$ ipython --no-banner

In [1]: import numpy as np

In [2]: import numpy.linalg as la

In [3]: np.set_printoptions(suppress=True, linewidth=100)

In [4]: def tidy(a):
   ...:     return np.round(a, 2) + 0
   ...: 

In [5]: data = np.load("dump.npy")

In [6]: data
Out[6]: 
array([[-0.73,  2.27,  1.82],
       [ 0.76,  2.44, -1.58],
       [ 2.74, -0.58, -1.07],
       [ 1.22,  0.46,  2.7 ],
       [-1.62, -1.76, -1.81],
       [ 1.42,  1.57, -2.13],
       [ 0.26,  2.44, -1.73],
       [ 0.94,  0.8 , -2.73],
       [ 1.27, -0.62, -2.65],
       [ 0.64,  2.19,  1.95],
       [-1.92,  2.21,  0.65],
       [ 1.14,  2.55, -1.09],
       [ 2.48,  0.42,  1.64],
       [-2.94, -0.07,  0.62],
       [-2.11,  0.07,  2.13],
       [ 1.52,  0.67,  2.5 ],
       [ 0.45,  2.67, -1.29],
       [ 1.18,  2.07,  1.82],
       [ 2.07, -0.41, -2.13]])

In [7]: z = data[:, 1] > np.median(data[:, 1])

In [8]: u = data[z].mean(axis=0) - data[~z].mean(axis=0)

In [9]: z.astype(int)
Out[9]: array([1, 1, 0, 0, 0, 1, 1, 0, 0, 1, 1, 1, 0, 0, 0, 0, 1, 1, 0])

In [10]: ((data - data.mean(axis=0)) @ u > 0).astype(int)
Out[10]: array([1, 1, 0, 0, 0, 1, 1, 0, 0, 1, 1, 1, 0, 0, 0, 0, 1, 1, 0])

In [11]: F = np.loadtxt("layer15.csv", delimiter=",")

In [12]: F
Out[12]: 
array([[-0.98, -1.04, -0.99],
       [-0.93, -0.96, -0.76],
       [-1.06, -0.92, -1.  ],
       [-1.03, -1.02, -0.76],
       [-0.91, -1.25, -0.96],
       [-0.98, -0.92, -1.  ],
       [ 3.  ,  2.86,  3.05],
       [ 2.99,  2.86,  2.98],
       [ 3.02,  3.06,  2.96],
       [ 2.75,  3.04,  2.97],
       [ 2.92,  2.91,  3.16],
       [ 3.1 ,  3.01,  3.  ],
       [-3.01,  2.25,  0.01],
       [-2.95,  2.18,  0.17],
       [-3.  ,  1.96,  0.03],
       [-3.26,  1.99, -0.03],
       [-2.8 ,  1.95,  0.07],
       [-3.05,  2.07,  0.1 ]])

In [13]: M2 = np.c_[F[:, :2] @ np.array([[0, 2], [4, 2]]), np.array([-2, -2, 2, 2, 2, 1, 1, 2, -2, 2, 2, 2, -1, -2, 0, 2, 0, 1])]

In [14]: tidy(M2)
Out[14]: 
array([[-4.16, -4.04, -2.  ],
       [-3.84, -3.78, -2.  ],
       [-3.68, -3.96,  2.  ],
       [-4.08, -4.1 ,  2.  ],
       [-5.  , -4.32,  2.  ],
       [-3.68, -3.8 ,  1.  ],
       [11.44, 11.72,  1.  ],
       [11.44, 11.7 ,  2.  ],
       [12.24, 12.16, -2.  ],
       [12.16, 11.58,  2.  ],
       [11.64, 11.66,  2.  ],
       [12.04, 12.22,  2.  ],
       [ 9.  , -1.52, -1.  ],
       [ 8.72, -1.54, -2.  ],
       [ 7.84, -2.08,  0.  ],
       [ 7.96, -2.54,  2.  ],
       [ 7.8 , -1.7 ,  0.  ],
       [ 8.28, -1.96,  1.  ]])

In [15]: tidy(la.norm(la.qr(F)[0].T @ M2, axis=0) ** 2 / ((M2 ** 2).sum(axis=0) + 1e-12))
Out[15]: array([1.  , 1.  , 0.24])

In [16]: la.matrix_rank(np.c_[F, M2])
Out[16]: np.int64(4)

In [17]: la.matrix_rank(M2)
Out[17]: np.int64(3)

In [18]: Ac = F - F.mean(axis=0)

In [19]: vecs = la.svd(Ac)[2][:2]

In [20]: M2 = Ac - Ac @ vecs.T @ vecs

In [21]: la.norm(M2, axis=1).round(6).argmax()
Out[21]: np.int64(10)

In [22]: tidy((Ac @ vecs.T).std(axis=0))
Out[22]: array([3.07, 1.56])

In [23]: tidy(la.norm(M2) / la.norm(Ac))
Out[23]: np.float64(0.02)

In [24]: mat = np.loadtxt("test8.csv", delimiter=",")

In [25]: mat
Out[25]: 
array([[-0.93,  0.11,  0.46],
       [ 0.11, -0.85,  0.64],
       [ 0.46,  0.64,  1.78]])

In [26]: ev, vecs = la.eig(mat)

In [27]: tidy(np.sort(la.eigvals(la.inv(mat))))
Out[27]: array([-1.  , -0.99,  0.5 ])

In [28]: tidy(np.sort(la.eigvals(mat.T)))
Out[28]: array([-1.01, -1.  ,  2.  ])

In [29]: tidy(mat @ vecs[:, 0] - ev[0] * vecs[:, 0])
Out[29]: array([0., 0., 0.])

In [30]: u = np.array([0, 0, 2])

In [31]: rng = np.random.default_rng(958100)

In [32]: X = np.outer(rng.normal(size=24), u) + 0.02 * rng.normal(size=(24, 3))

In [33]: tidy(X)
Out[33]: 
array([[-0.01, -0.01, -0.6 ],
       [-0.03,  0.  , -0.82],
       [-0.01,  0.  , -3.34],
       [-0.01, -0.02, -4.45],
       [-0.02, -0.02, -0.96],
       [ 0.  , -0.01,  2.81],
       [ 0.01, -0.01,  2.95],
       [-0.03,  0.  ,  0.26],
       [ 0.03, -0.03, -4.02],
       [-0.01,  0.02,  2.88],
       [-0.02,  0.  ,  1.78],
       [ 0.04, -0.01, -1.46],
       [ 0.01,  0.02,  0.12],
       [ 0.03, -0.01,  4.72],
       [ 0.01,  0.01, -0.55],
       [ 0.02, -0.01, -0.06],
       [-0.01,  0.  ,  1.07],
       [ 0.02,  0.  , -1.86],
       [-0.03,  0.01,  1.49],
       [ 0.01, -0.01,  5.41],
       [-0.02,  0.02, -1.92],
       [ 0.  ,  0.01, -0.59],
       [-0.02,  0.02,  0.65],
       [-0.02,  0.  , -2.95]])

In [34]: Ac = X - X.mean(axis=0)

In [35]: vecs = la.svd(Ac)[2][:1]

In [36]: M2 = Ac - Ac @ vecs.T @ vecs

In [37]: tidy(np.diag(vecs.T @ vecs))
Out[37]: array([0., 0., 1.])

In [38]: tidy(la.norm(M2) / la.norm(Ac))
Out[38]: np.float64(0.01)

In [39]: tidy(np.cov(Ac @ vecs.T, rowvar=False))
Out[39]: np.float64(6.58)

In [40]: ev, vecs = la.eigh(mat)

In [41]: x = np.array([-4, -1, 3])

In [42]: tidy(x @ mat @ x)
Out[42]: np.float64(-13.71)

In [43]: tidy(x @ mat @ x / (x @ x)), tidy(ev[0]), tidy(ev[-1])
Out[43]: (np.float64(-0.53), np.float64(-1.01), np.float64(2.0))

In [44]: tidy(vecs * np.abs(ev) @ vecs.T)
Out[44]: 
array([[1.03, 0.03, 0.15],
       [0.03, 1.05, 0.22],
       [0.15, 0.22, 1.93]])

In [45]: u = np.array([1, 3])

In [46]: np.convolve(data[5], u)
Out[46]: array([ 1.42,  5.83,  2.58, -6.39])

In [47]: tidy(np.correlate(data[5], data[18], "full"))
Out[47]: array([-3.02, -3.93,  6.83,  4.12, -4.41])

In [48]: dist = la.norm(X[:, None] - X[None], axis=-1)

In [49]: np.flatnonzero(dist[19] < dist.mean() / 2)
Out[49]: array([13, 19])

In [50]: M2 = np.c_[X[:, :2] @ np.array([[0, 2], [4, 0]]), np.array([1, 1, 2, 2, 0, 2, 0, 1, 4, 1, 3, 1, 4, 0, 0, 5, 4, 4, 4, 1, 4, 1, 5, 1])]

In [51]: tidy(M2)
Out[51]: 
array([[-0.04, -0.02,  1.  ],
       [-0.01, -0.05,  1.  ],
       [-0.02, -0.02,  2.  ],
       [-0.08, -0.01,  2.  ],
       [-0.1 , -0.04,  0.  ],
       [-0.05,  0.01,  2.  ],
       [-0.04,  0.01,  0.  ],
       [ 0.  , -0.05,  1.  ],
       [-0.14,  0.06,  4.  ],
       [ 0.07, -0.01,  1.  ],
       [-0.01, -0.05,  3.  ],
       [-0.06,  0.09,  1.  ],
       [ 0.1 ,  0.02,  4.  ],
       [-0.03,  0.06,  0.  ],
       [ 0.03,  0.03,  0.  ],
       [-0.04,  0.03,  5.  ],
       [-0.02, -0.01,  4.  ],
       [ 0.02,  0.04,  4.  ],
       [ 0.04, -0.06,  4.  ],
       [-0.05,  0.02,  1.  ],
       [ 0.09, -0.04,  4.  ],
       [ 0.03,  0.  ,  1.  ],
       [ 0.08, -0.04,  5.  ],
       [ 0.01, -0.04,  1.  ]])

In [52]: tidy(la.norm(M2 - X @ la.lstsq(X, M2)[0], axis=0))
Out[52]: array([ 0.  ,  0.  , 13.07])

In [53]: tidy(la.lstsq(X, M2[:, 0])[0])
Out[53]: array([0., 4., 0.])

In [54]: feats = np.load("m.npy")

In [55]: tidy(feats)
Out[55]: 
array([[ 1.95, -1.53, -1.7 ],
       [-1.75,  1.32,  2.05],
       [-0.22, -0.13,  2.99],
       [-0.43,  0.05,  2.97],
       [ 1.78, -1.75,  1.66],
       [ 2.24, -1.92, -0.54],
       [ 0.46, -0.72,  2.87],
       [ 0.06, -0.38,  2.97],
       [-2.17,  1.98, -0.6 ],
       [ 1.15, -0.71, -2.68],
       [-0.7 ,  0.3 ,  2.9 ],
       [-2.06,  1.66,  1.41],
       [-2.07,  1.93, -1.  ],
       [-2.14,  1.97, -0.76],
       [-0.3 , -0.07,  2.98],
       [ 1.8 , -1.36, -1.98],
       [ 2.26, -1.96, -0.28],
       [-0.15,  0.46, -2.96],
       [-0.77,  0.36,  2.88],
       [-1.35,  1.43, -2.27],
       [-1.17,  1.3 , -2.44],
       [ 0.09,  0.25, -2.99],
       [-0.08,  0.4 , -2.97],
       [ 1.94, -1.52, -1.72],
       [-0.26,  0.55, -2.94],
       [ 1.59, -1.15, -2.27],
       [ 0.73, -0.33, -2.89]])

In [56]: # rows and columns are dependent

In [57]: np.abs(np.diag(la.qr(feats)[1])) > 1e-9
Out[57]: array([ True,  True, False])

In [58]: la.lstsq(feats[:-1].T, feats[-1])[2]
Out[58]: np.int32(2)

In [59]: np.unique(feats.round(6), axis=0).shape
Out[59]: (27, 3)
